% ipython --no-banner

In [1]: import numpy as np

In [2]: np.set_printoptions(precision=2, suppress=True, linewidth=160, sign=" ")

In [3]: W0 = np.load("test8.npy")

In [4]: W0
Out[4]: 
array([[ 18.,  28., -28.,  16.,  24., -12.],
       [ 28.,  51., -49.,  28.,  42., -21.],
       [-28., -49.,  51., -28., -42.,  21.],
       [ 16.,  28., -28.,  18.,  24., -12.],
       [ 24.,  42., -42.,  24.,  38., -18.],
       [-12., -21.,  21., -12., -18.,  11.]])

In [5]: low = np.linalg.cholesky(W0)

In [6]: print(W0 / np.sqrt(np.outer(np.diag(W0), np.diag(W0))))
[[ 1.    0.92 -0.92  0.89  0.92 -0.85]
 [ 0.92  1.   -0.96  0.92  0.95 -0.89]
 [-0.92 -0.96  1.   -0.92 -0.95  0.89]
 [ 0.89  0.92 -0.92  1.    0.92 -0.85]
 [ 0.92  0.95 -0.95  0.92  1.   -0.88]
 [-0.85 -0.89  0.89 -0.85 -0.88  1.  ]]

In [7]: np.linalg.eigvalsh(W0).min() > 0
Out[7]: np.True_

In [8]: ev, V = np.linalg.eigh(W0)

In [9]: vec = np.array([-1, 5, 1, 3, 5, 4])

In [10]: vec @ W0 @ vec
Out[10]: np.float64(3070.0)

In [11]: np.round(vec @ W0 @ vec / (vec @ vec), 2), round(float(ev[0]), 2), np.round(ev[-1], 2)
Out[11]: (np.float64(39.87), 2.0, np.float64(177.0))

In [12]: (np.sign(V[:, -1].round(6)) == np.sign(V[0, -1].round(6))).astype(int)
Out[12]: array([ 1,  1,  0,  1,  1,  0])

In [13]: A = np.loadtxt("run11.csv", delimiter=",")

In [14]: A
Out[14]: 
array([[ 2.,  0.,  0.,  0.,  2.,  0.],
       [ 0.,  0.,  1.,  2.,  2.,  0.],
       [ 1.,  1.,  2.,  2.,  2.,  0.],
       [ 1.,  0.,  1.,  2.,  1.,  0.],
       [ 2.,  1.,  1.,  2.,  1.,  0.],
       [ 0.,  0.,  0.,  0.,  0.,  0.]])

In [15]: left, sig, Vh = np.linalg.svd(A)

In [16]: V = Vh[:(sig > 1e-8).sum()]

In [17]: rng = np.random.default_rng(76986)

In [18]: vec = A[1] + 2 * A[2] + rng.integers(2) * np.eye(6)[2]

In [19]: print(vec)
[ 2.  2.  5.  6.  6.  0.]

In [20]: np.allclose(V.T @ V @ vec, vec)
Out[20]: True

In [21]: np.diag(V.T @ V)
Out[21]: array([ 1.,  1.,  1.,  1.,  1.,  0.])

In [22]: round(float(np.linalg.norm(vec - V.T @ V @ vec)), 2)
Out[22]: 0.0

In [23]: print(round(float(np.linalg.norm(A, 1)), 2), np.round(np.linalg.norm(A, np.inf), 2))
8.0 8.0

In [24]: print(np.round(np.linalg.norm(A[2], 1), 2), round(float(np.linalg.norm(A[2], np.inf)), 2))
8.0 2.0

In [25]: np.round(np.linalg.norm(A) ** 2 / np.linalg.norm(A, 2) ** 2, 2)
Out[25]: np.float64(1.22)

In [26]: np.linalg.norm(A, axis=0)
Out[26]: array([ 3.16,  1.41,  2.65,  4.  ,  3.74,  0.  ])

In [27]: round(float(np.linalg.norm(A, 2)), 2)
Out[27]: 6.34

In [28]: np.linalg.norm(A, axis=1).argmax()
Out[28]: np.int64(2)

In [29]: (A != 0).astype(int)
Out[29]: 
array([[ 1,  0,  0,  0,  1,  0],
       [ 0,  0,  1,  1,  1,  0],
       [ 1,  1,  1,  1,  1,  0],
       [ 1,  0,  1,  1,  1,  0],
       [ 1,  1,  1,  1,  1,  0],
       [ 0,  0,  0,  0,  0,  0]])

In [30]: A @ A
Out[30]: 
array([[  8.,   2.,   2.,   4.,   6.,   0.],
       [  7.,   3.,   6.,  10.,   6.,   0.],
       [ 10.,   4.,   9.,  14.,  12.,   0.],
       [  7.,   2.,   5.,   8.,   7.,   0.],
       [  9.,   2.,   6.,  10.,  11.,   0.],
       [  0.,   0.,   0.,   0.,   0.,   0.]])

In [31]: print((np.linalg.matrix_power((A != 0) + (A.T != 0) + np.eye(6), 6) > 0).astype(int))
[[ 1  1  1  1  1  0]
 [ 1  1  1  1  1  0]
 [ 1  1  1  1  1  0]
 [ 1  1  1  1  1  0]
 [ 1  1  1  1  1  0]
 [ 0  0  0  0  0  1]]

In [32]: round(float(np.linalg.det(A)), 2)
Out[32]: 0.0

In [33]: u = np.array([5, -1, -5])

In [34]: print(np.cross(A[0, :3], A[1, :3]))
[ 0. -2.  0.]

In [35]: np.polyval(u, A[0])
Out[35]: array([13., -5., -5., -5., 13., -5.])

In [36]: np.array([np.convolve(row, u, "same") for row in A])
Out[36]: 
array([[ -2., -10.,   0.,  10.,  -2., -10.],
       [  0.,   5.,   9.,   3., -12., -10.],
       [  4.,   4.,   3.,  -2., -12., -10.],
       [ -1.,   0.,   9.,  -2., -11.,  -5.],
       [  3.,  -6.,   4.,  -2., -11.,  -5.],
       [  0.,   0.,   0.,   0.,   0.,   0.]])

In [37]: m1 = np.load("m.npy")

In [38]: m1
Out[38]: 
array([[ 0.5 , -0.79,  0.36],
       [-0.79, -0.24,  0.56],
       [ 0.36,  0.56,  0.74]])

In [39]: # columns are unit length and at right angles

In [40]: [round(float(np.linalg.det(m1[:i, :i])), 2) + 0 for i in range(1, 4)]
Out[40]: [0.5, -0.74, -1.0]

In [41]: np.round(np.linalg.eigvalsh(m1).min(), 2)
Out[41]: np.float64(-1.0)

In [42]: F = np.load("x.npy")

In [43]: print(F)
[[-1  1  0  0  0  0]
 [-1 -2  0  0  0  0]
 [ 0  1  0  0  0  0]
 [ 0  0 -1  1  0  0]
 [ 0  0 -1 -2  0  0]
 [ 0  0  0  1  0  0]
 [ 0  0  0  0 -1  1]
 [ 0  0  0  0 -1 -2]
 [ 0  0  0  0  0  1]]

In [44]: A2 = F / np.sqrt((F ** 2).mean(axis=1, keepdims=True))

In [45]: np.linalg.norm(A2, axis=1)
Out[45]: array([ 2.45,  2.45,  2.45,  2.45,  2.45,  2.45,  2.45,  2.45,  2.45])

In [46]: F - F.mean(axis=1, keepdims=True)
Out[46]: 
array([[-1.  ,  1.  ,  0.  ,  0.  ,  0.  ,  0.  ],
       [-0.5 , -1.5 ,  0.5 ,  0.5 ,  0.5 ,  0.5 ],
       [-0.17,  0.83, -0.17, -0.17, -0.17, -0.17],
       [ 0.  ,  0.  , -1.  ,  1.  ,  0.  ,  0.  ],
       [ 0.5 ,  0.5 , -0.5 , -1.5 ,  0.5 ,  0.5 ],
       [-0.17, -0.17, -0.17,  0.83, -0.17, -0.17],
       [ 0.  ,  0.  ,  0.  ,  0.  , -1.  ,  1.  ],
       [ 0.5 ,  0.5 ,  0.5 ,  0.5 , -0.5 , -1.5 ],
       [-0.17, -0.17, -0.17, -0.17, -0.17,  0.83]])

In [47]: M = np.array([[1, 0, 0, 0, 0, 0],
    ...:     [0, 3, 0, 0, 0, 0],
    ...:     [0, 0, 0, 0, 0, 0],
    ...:     [0, 0, 0, 0, 0, 0],
    ...:     [0, 0, 0, 1, 0, 0],
    ...:     [0, 0, 0, 0, 0, 2]])

In [48]: # 5 groups of indices that never mix

In [49]: np.linalg.cond(M) > 100
Out[49]: np.True_

In [50]: left, sig, Vh = np.linalg.svd(M)

In [51]: V = Vh[:(sig > 1e-8).sum()]

In [52]: vec = M[4] + -2 * M[2] + rng.integers(2) * np.eye(6)[5]

In [53]: vec
Out[53]: array([ 0.,  0.,  0.,  1.,  0.,  0.])

In [54]: print(np.linalg.matrix_rank(np.vstack([M, vec])))
4

In [55]: np.allclose(V.T @ V @ vec, vec)
Out[55]: True
